$ ipython --no-banner

In [1]: import numpy as np

In [2]: np.set_printoptions(precision=2, suppress=True, linewidth=160, sign=" ")

In [3]: rnd = lambda a: np.round(a, 2) + 0

In [4]: X = np.loadtxt("sample15.csv", delimiter=",")

In [5]: X
Out[5]: 
array([[-2.9 ,  0.4 , -0.3 , -0.3 , -0.6 ],
       [-1.5 ,  0.9 , -0.6 ,  0.  , -0.8 ],
       [ 0.1 , -0.2 , -0.8 , -2.  , -0.3 ],
       [ 0.  , -1.6 ,  1.1 ,  1.  , -2.4 ],
       [ 0.02, -0.14, -0.87, -1.92, -0.35]])

In [6]: Uu, s, vt = np.linalg.svd(X)

In [7]: np.argmax(s[:-1] / (s[1:] + 1e-6)) + 1
Out[7]: np.int64(4)

In [8]: out = Uu[:, :4] @ np.diag(s[:4]) @ vt[:4]

In [9]: rnd(out)
Out[9]: 
array([[-2.9 ,  0.4 , -0.3 , -0.3 , -0.6 ],
       [-1.5 ,  0.9 , -0.6 ,  0.  , -0.8 ],
       [ 0.1 , -0.21, -0.82, -1.99, -0.3 ],
       [ 0.  , -1.6 ,  1.1 ,  1.  , -2.4 ],
       [ 0.02, -0.13, -0.85, -1.93, -0.35]])

In [10]: rnd(np.linalg.det(X.T))
Out[10]: np.float64(0.98)

In [11]: rnd(np.linalg.eigvals(X))
Out[11]: array([-3.08+0.j  , -1.96+0.j  ,  1.42+0.97j,  1.42-0.97j,  0.05+0.j  ])

In [12]: rnd(np.poly(X))
Out[12]: array([ 1.  ,  2.15, -5.44, -1.93, 18.1 , -0.98])

In [13]: rnd(np.linalg.eigvals(X).sum().real)
Out[13]: np.float64(-2.15)

In [14]: rnd(np.linalg.det(2 * X)), rnd(np.linalg.det(X))
Out[14]: (np.float64(31.31), np.float64(0.98))

In [15]: np.einsum("ii->", X)
Out[15]: np.float64(-2.15)

In [16]: rnd(np.linalg.det(X[::-1]))
Out[16]: np.float64(0.98)

In [17]: Q, evecs = np.linalg.qr(X[:, :4])[0], np.linalg.qr(X[:, 4:])[0]

In [18]: s = np.linalg.svd(Q.T @ evecs, compute_uv=False)

In [19]: (s > 0.9).sum()
Out[19]: np.int64(1)

In [20]: rnd(np.linalg.norm(Q @ Q.T - evecs @ evecs.T, 2))
Out[20]: np.float64(1.0)

In [21]: rnd(s)
Out[21]: array([ 0.99])

In [22]: rnd(np.degrees(np.arccos(s.clip(0, 1))))
Out[22]: array([ 6.31])

In [23]: hat = np.triu(np.array([[2, -2, -2, 1, 1],
    ...:     [1, -2, -1, 0, 1],
    ...:     [2, 1, 2, 1, 3],
    ...:     [-2, -2, 1, -1, 1],
    ...:     [1, -1, 2, -1, -1]]), 1) + np.eye(5)

In [24]: out = hat @ X @ np.linalg.inv(hat)

In [25]: np.linalg.matrix_rank(out)
Out[25]: np.int64(5)

In [26]: rnd(np.linalg.det(out))
Out[26]: np.float64(0.98)

In [27]: rnd(np.poly(out))
Out[27]: array([ 1.  ,  2.15, -5.44, -1.93, 18.1 , -0.98])

In [28]: def softmax(z):
    ...:     e = np.exp(z - z.max(axis=-1, keepdims=True))
    ...:     return e / e.sum(axis=-1, keepdims=True)
    ...: 

In [29]: rnd(softmax(X).sum(axis=1))
Out[29]: array([ 1.,  1.,  1.,  1.,  1.])

In [30]: scores = X @ X.T / np.sqrt(5)

In [31]: rnd(softmax(scores))
Out[31]: 
array([[ 0.8 ,  0.15,  0.02,  0.01,  0.02],
       [ 0.54,  0.3 ,  0.06,  0.04,  0.06],
       [ 0.07,  0.06,  0.43,  0.02,  0.41],
       [ 0.01,  0.01,  0.  ,  0.97,  0.  ],
       [ 0.08,  0.07,  0.42,  0.02,  0.41]])

In [32]: J = np.loadtxt("case11.csv", delimiter=",")

In [33]: rnd(J)
Out[33]: 
array([[ 3.95,  3.  ,  8.68],
       [ 1.15,  9.31,  3.46],
       [-4.26, -0.39, -9.04],
       [-0.44, -9.79, -2.01],
       [ 2.92,  6.62,  6.9 ],
       [-3.57, -4.72, -8.06],
       [-2.79, -6.92, -6.66],
       [-3.88, -3.41, -8.56],
       [-0.3 , -9.85, -1.72],
       [-3.39, -5.35, -7.74],
       [-4.12, -1.94, -8.9 ],
       [-2.86,  8.1 , -5.13],
       [ 2.61, -8.5 ,  4.57],
       [-2.59,  8.53, -4.53],
       [-3.21, -5.86, -7.44],
       [ 4.11, -3.87,  8.25]])

In [34]: th = np.radians(15)

In [35]: R = np.eye(3)

In [36]: R[0, 0] = R[1, 1] = np.cos(th)

In [37]: R[0, 1], R[1, 0] = -np.sin(th), np.sin(th)

In [38]: rnd(R)
Out[38]: 
array([[ 0.97, -0.26,  0.  ],
       [ 0.26,  0.97,  0.  ],
       [ 0.  ,  0.  ,  1.  ]])

In [39]: out = J @ R.T

In [40]: rnd(np.linalg.det(R)), rnd(np.trace(R))
Out[40]: (np.float64(1.0), np.float64(2.93))

In [41]: rnd(np.linalg.svd(J, compute_uv=False)), rnd(np.linalg.svd(out, compute_uv=False))
Out[41]: (array([ 32.16,  23.79,   0.  ]), array([ 32.16,  23.79,   0.  ]))

In [42]: rnd(np.abs(out - J).max(axis=0))
Out[42]: array([ 2.56,  1.2 ,  0.  ])

In [43]: np.allclose(np.linalg.norm(J, axis=1), np.linalg.norm(out, axis=1))
Out[43]: True

In [44]: rnd(np.sort(np.abs(np.linalg.eigvals(X))))
Out[44]: array([ 0.05,  1.72,  1.72,  1.96,  3.08])

In [45]: rnd((X + X.T) / 2)
Out[45]: 
array([[-2.9 , -0.55, -0.1 , -0.15, -0.29],
       [-0.55,  0.9 , -0.4 , -0.8 , -0.47],
       [-0.1 , -0.4 , -0.8 , -0.45, -0.58],
       [-0.15, -0.8 , -0.45,  1.  , -2.16],
       [-0.29, -0.47, -0.58, -2.16, -0.35]])

In [46]: np.trace(X)
Out[46]: np.float64(-2.15)

In [47]: rnd(np.abs(np.linalg.eigvals(X)).max())
Out[47]: np.float64(3.08)

In [48]: rnd(np.linalg.det(X))
Out[48]: np.float64(0.98)

In [49]: t3 = np.stack([J, -1 * J, J[::-1]])

In [50]: rnd(np.linalg.norm(t3, axis=(1, 2)))
Out[50]: array([ 40.,  40.,  40.])

In [51]: np.linalg.matrix_rank(t3.reshape(3, -1))
Out[51]: np.int64(2)

In [52]: np.linalg.matrix_rank(t3)
Out[52]: array([ 2,  2,  2])

In [53]: rnd(t3.sum(axis=0))
Out[53]: 
array([[ 4.11, -3.87,  8.25],
       [-3.21, -5.86, -7.44],
       [-2.59,  8.53, -4.53],
       [ 2.61, -8.5 ,  4.57],
       [-2.86,  8.1 , -5.13],
       [-4.12, -1.94, -8.9 ],
       [-3.39, -5.35, -7.74],
       [-0.3 , -9.85, -1.72],
       [-3.88, -3.41, -8.56],
       [-2.79, -6.92, -6.66],
       [-3.57, -4.72, -8.06],
       [ 2.92,  6.62,  6.9 ],
       [-0.44, -9.79, -2.01],
       [-4.26, -0.39, -9.04],
       [ 1.15,  9.31,  3.46],
       [ 3.95,  3.  ,  8.68]])
